$ ipython --no-banner

In [1]: import numpy as np

In [2]: import numpy.linalg as la

In [3]: np.set_printoptions(suppress=True, linewidth=200)

In [4]: rd = lambda a: np.round(a, 3) + 0

In [5]: A = np.load("a.npy")

In [6]: print(A)
[[-2. -3. -3.  0. -3.  0.  0. -3.  0. -3. -3.]
 [-3. -2. -3.  0. -3.  0.  0. -3.  0. -3. -3.]
 [-3. -3. -2.  0. -3.  0.  0. -3.  0. -3. -3.]
 [ 0.  0.  0. -2.  0. -3. -3.  0. -3.  0.  0.]
 [-3. -3. -3.  0. -2.  0.  0. -3.  0. -3. -3.]
 [ 0.  0.  0. -3.  0. -2. -3.  0. -3.  0.  0.]
 [ 0.  0.  0. -3.  0. -3. -2.  0. -3.  0.  0.]
 [-3. -3. -3.  0. -3.  0.  0. -2.  0. -3. -3.]
 [ 0.  0.  0. -3.  0. -3. -3.  0. -2.  0.  0.]
 [-3. -3. -3.  0. -3.  0.  0. -3.  0. -2. -3.]
 [-3. -3. -3.  0. -3.  0.  0. -3.  0. -3. -2.]]

In [7]: print(np.flatnonzero(la.matrix_power((A != 0) + (A.T != 0) + np.eye(11), 11)[7]))
[ 0  1  2  4  7  9 10]

In [8]: print((la.matrix_power((A != 0) + (A.T != 0) + np.eye(11), 11) > 0).astype(int))
[[1 1 1 0 1 0 0 1 0 1 1]
 [1 1 1 0 1 0 0 1 0 1 1]
 [1 1 1 0 1 0 0 1 0 1 1]
 [0 0 0 1 0 1 1 0 1 0 0]
 [1 1 1 0 1 0 0 1 0 1 1]
 [0 0 0 1 0 1 1 0 1 0 0]
 [0 0 0 1 0 1 1 0 1 0 0]
 [1 1 1 0 1 0 0 1 0 1 1]
 [0 0 0 1 0 1 1 0 1 0 0]
 [1 1 1 0 1 0 0 1 0 1 1]
 [1 1 1 0 1 0 0 1 0 1 1]]

In [9]: print((A != 0).astype(int))
[[1 1 1 0 1 0 0 1 0 1 1]
 [1 1 1 0 1 0 0 1 0 1 1]
 [1 1 1 0 1 0 0 1 0 1 1]
 [0 0 0 1 0 1 1 0 1 0 0]
 [1 1 1 0 1 0 0 1 0 1 1]
 [0 0 0 1 0 1 1 0 1 0 0]
 [0 0 0 1 0 1 1 0 1 0 0]
 [1 1 1 0 1 0 0 1 0 1 1]
 [0 0 0 1 0 1 1 0 1 0 0]
 [1 1 1 0 1 0 0 1 0 1 1]
 [1 1 1 0 1 0 0 1 0 1 1]]

In [10]: print(A @ A)
[[58. 57. 57.  0. 57.  0.  0. 57.  0. 57. 57.]
 [57. 58. 57.  0. 57.  0.  0. 57.  0. 57. 57.]
 [57. 57. 58.  0. 57.  0.  0. 57.  0. 57. 57.]
 [ 0.  0.  0. 31.  0. 30. 30.  0. 30.  0.  0.]
 [57. 57. 57.  0. 58.  0.  0. 57.  0. 57. 57.]
 [ 0.  0.  0. 30.  0. 31. 30.  0. 30.  0.  0.]
 [ 0.  0.  0. 30.  0. 30. 31.  0. 30.  0.  0.]
 [57. 57. 57.  0. 57.  0.  0. 58.  0. 57. 57.]
 [ 0.  0.  0. 30.  0. 30. 30.  0. 31.  0.  0.]
 [57. 57. 57.  0. 57.  0.  0. 57.  0. 58. 57.]
 [57. 57. 57.  0. 57.  0.  0. 57.  0. 57. 58.]]

In [11]: print(rd(np.sort(la.eigvals(A).real)))
[-20. -11.   1.   1.   1.   1.   1.   1.   1.   1.   1.]

In [12]: J = np.load("case5.npy")

In [13]: print(J)
[[0 1 1 1 1]
 [1 0 0 0 1]
 [1 0 0 0 1]
 [1 0 0 0 1]
 [1 1 1 1 0]]

In [14]: M2 = J / la.norm(J, axis=1, keepdims=True)

In [15]: G = M2 @ M2.T

In [16]: print((G - 2 * np.eye(5)).round(6).argmax(axis=1))
[4 2 1 1 0]

In [17]: print(rd(la.norm(M2, axis=1)))
[1. 1. 1. 1. 1.]

In [18]: print(rd(G))
[[1.    0.354 0.354 0.354 0.75 ]
 [0.354 1.    1.    1.    0.354]
 [0.354 1.    1.    1.    0.354]
 [0.354 1.    1.    1.    0.354]
 [0.75  0.354 0.354 0.354 1.   ]]

In [19]: print(rd(np.sort(np.abs(la.eigvals(G)))))
[0.    0.    0.25  1.307 3.443]

In [20]: print(rd(la.matrix_power(G, 4)))
[[15.73  22.777 22.777 22.777 15.727]
 [22.777 37.328 37.328 37.328 22.777]
 [22.777 37.328 37.328 37.328 22.777]
 [22.777 37.328 37.328 37.328 22.777]
 [15.727 22.777 22.777 22.777 15.73 ]]

In [21]: print(np.allclose(G, G.T))
True

In [22]: print(rd(la.det(G)))
0.0

In [23]: print(rd((G + G.T) / 2))
[[1.    0.354 0.354 0.354 0.75 ]
 [0.354 1.    1.    1.    0.354]
 [0.354 1.    1.    1.    0.354]
 [0.354 1.    1.    1.    0.354]
 [0.75  0.354 0.354 0.354 1.   ]]

In [24]: assert G == G.T
---------------------------------------------------------------------------
ValueError                                Traceback (most recent call last)
Cell In[24], line 1
----> 1 assert G == G.T

ValueError: The truth value of an array with more than one element is ambiguous. Use a.any() or a.all()

In [25]: print(rd(G @ G))
[[1.938 1.679 1.679 1.679 1.875]
 [1.679 3.25  3.25  3.25  1.679]
 [1.679 3.25  3.25  3.25  1.679]
 [1.679 3.25  3.25  3.25  1.679]
 [1.875 1.679 1.679 1.679 1.938]]

In [26]: print(rd(np.abs(la.eigvals(G)).max()))
3.443

In [27]: print(rd(np.trace(G)))
5.0

In [28]: print(np.allclose(G @ G.T, G.T @ G))
True

In [29]: evals, evecs = la.eigh(J)

In [30]: x = np.array([0, 5, -1, -5, -4])

In [31]: print((np.sign(evecs[:, -1].round(6)) == np.sign(evecs[0, -1].round(6))).astype(int))
[1 1 1 1 1]

In [32]: print(rd(x @ J @ x / (x @ x)), evals[0], rd(evals[-1]))
0.119 -2.0 3.0

In [33]: print(rd(la.eigvalsh(J[1:, 1:])))
[-1.732  0.     0.     1.732]

In [34]: print(np.abs(J).sum(axis=1).max(), rd(np.abs(evals).max()))
4 3.0

In [35]: print(rd(evecs * np.abs(evals) @ evecs.T))
[[1.8 0.2 0.2 0.2 0.8]
 [0.2 0.8 0.8 0.8 0.2]
 [0.2 0.8 0.8 0.8 0.2]
 [0.2 0.8 0.8 0.8 0.2]
 [0.8 0.2 0.2 0.2 1.8]]

In [36]: print(J.sum(axis=0))
[4 2 2 2 4]

In [37]: print(np.argwhere(np.triu(J)))
[[0 1]
 [0 2]
 [0 3]
 [0 4]
 [1 4]
 [2 4]
 [3 4]]

In [38]: low = np.diag(J.sum(axis=1)) - J

In [39]: print(la.matrix_rank(low))
4

In [40]: print(rd(la.eigvalsh(low)))
[0. 2. 2. 5. 5.]

In [41]: print((la.eigvalsh(low) < 1e-8).sum())
1

In [42]: print(low)
[[ 4 -1 -1 -1 -1]
 [-1  2  0  0 -1]
 [-1  0  2  0 -1]
 [-1  0  0  2 -1]
 [-1 -1 -1 -1  4]]

In [43]: r0 = np.array([1, 9, 4, 7, 6]) + 0.5

In [44]: K = np.outer(r0, r0) / (r0 @ r0)

In [45]: print(rd(K))
[[0.011 0.067 0.032 0.053 0.046]
 [0.067 0.427 0.202 0.337 0.292]
 [0.032 0.202 0.096 0.16  0.138]
 [0.053 0.337 0.16  0.266 0.231]
 [0.046 0.292 0.138 0.231 0.2  ]]

In [46]: print(rd(K @ la.pinv(K) @ K))
[[0.011 0.067 0.032 0.053 0.046]
 [0.067 0.427 0.202 0.337 0.292]
 [0.032 0.202 0.096 0.16  0.138]
 [0.053 0.337 0.16  0.266 0.231]
 [0.046 0.292 0.138 0.231 0.2  ]]

In [47]: print(la.lstsq(K[:-1].T, K[-1])[2])
1

In [48]: print(rd(np.trace(la.pinv(K) @ K)))
1.0

In [49]: print(la.cond(K) > 100)
True

In [50]: print([round(float(x), 3) for x in la.svd(K, compute_uv=False)[:3]])
[1.0, 0.0, 0.0]

In [51]: print(la.matrix_rank(K, rtol=0.1))
1

In [52]: print(rd(la.norm(K, 2) / la.norm(K)))
1.0

In [53]: print(np.argsort(-la.norm(K, axis=0).round(6), kind="stable")[:3])
[1 3 4]

In [54]: evals, evecs = la.eigh(K)

In [55]: x = np.array([2, 1, 2, 1, 2])

In [56]: print((np.sign(evecs[:, -1].round(6)) == np.sign(evecs[0, -1].round(6))).astype(int))
[1 1 1 1 1]

In [57]: print(rd(la.eigvalsh(K[1:, 1:])))
[0.    0.    0.    0.989]

In [58]: print(rd(evecs * np.maximum(evals, 0) @ evecs.T))
[[0.011 0.067 0.032 0.053 0.046]
 [0.067 0.427 0.202 0.337 0.292]
 [0.032 0.202 0.096 0.16  0.138]
 [0.053 0.337 0.16  0.266 0.231]
 [0.046 0.292 0.138 0.231 0.2  ]]

In [59]: print(rd(np.abs(K).sum(axis=1).max()), rd(np.abs(evals).max()))
1.327 1.0

In [60]: feats = np.loadtxt("test17.csv", delimiter=",")

In [61]: print(feats)
[[ 13.968  -0.048  -9.06   -5.021 -16.001  -5.958   5.032  -3.002  -3.019   1.022   8.001   4.999  -7.993   6.972]
 [  3.98   -0.003   6.027   2.042  -6.055  -5.977  -3.982   6.014  -6.009   5.982  -5.978  -6.009  -5.954   5.993]
 [ 17.005  -5.012  -7.041  -2.006 -18.     -3.01    3.991   1.945 -11.016   7.999   3.      0.981  -5.998   7.001]
 [ 10.008  -2.02  -10.022  -3.983 -10.01   -0.048   5.963  -3.996  -2.     -0.047   7.997   5.986  -2.013   2.019]
 [ 10.988   1.035  -0.999  -2.019 -14.012  -8.994  -0.027   1.993  -4.997   3.98    1.014  -0.972  -9.984   9.023]
 [  6.008  -5.981  -6.003   0.005  -3.971   6.025   4.002  -0.005  -6.013   3.993   2.      1.982   3.966  -1.984]
 [  9.977  -1.979  -9.985  -3.996  -9.997  -0.032   5.988  -3.991  -1.976  -0.016   7.985   5.984  -2.009   2.007]
 [ 13.055  -4.996 -12.99   -3.997 -12.016   2.962   8.012  -4.006  -4.988   2.008   9.002   6.994   0.019   1.038]
 [  1.983   1.989  -2.007  -1.984  -3.031  -3.005   0.965  -2.033   2.051  -2.026   2.994   1.995  -2.98    1.985]
 [ 17.985   0.002  -3.005  -2.986 -22.022 -12.01    0.973   2.997  -8.97    7.015   2.015  -1.024 -14.008  12.982]
 [  4.98   -3.009   0.006   1.017  -4.999  -0.049  -0.009   3.009  -6.005   5.022  -2.031  -1.965  -0.982   1.989]
 [ 17.012  -6.98   -1.988   0.992 -17.987  -2.993   0.998   6.997 -15.997  12.981  -3.018  -4.013  -6.012   8.021]]

In [62]: print(np.argsort(-la.norm(feats, axis=0).round(6), kind="stable")[:3])
[4 0 8]

In [63]: G = feats.T @ feats

In [64]: print(np.allclose(G, G.T))
True

In [65]: print(rd(la.eigvalsh(G)[::-1]))
[5889.642 1393.093  553.643    0.013    0.008    0.007    0.005    0.004    0.002    0.001    0.001    0.       0.       0.   ]
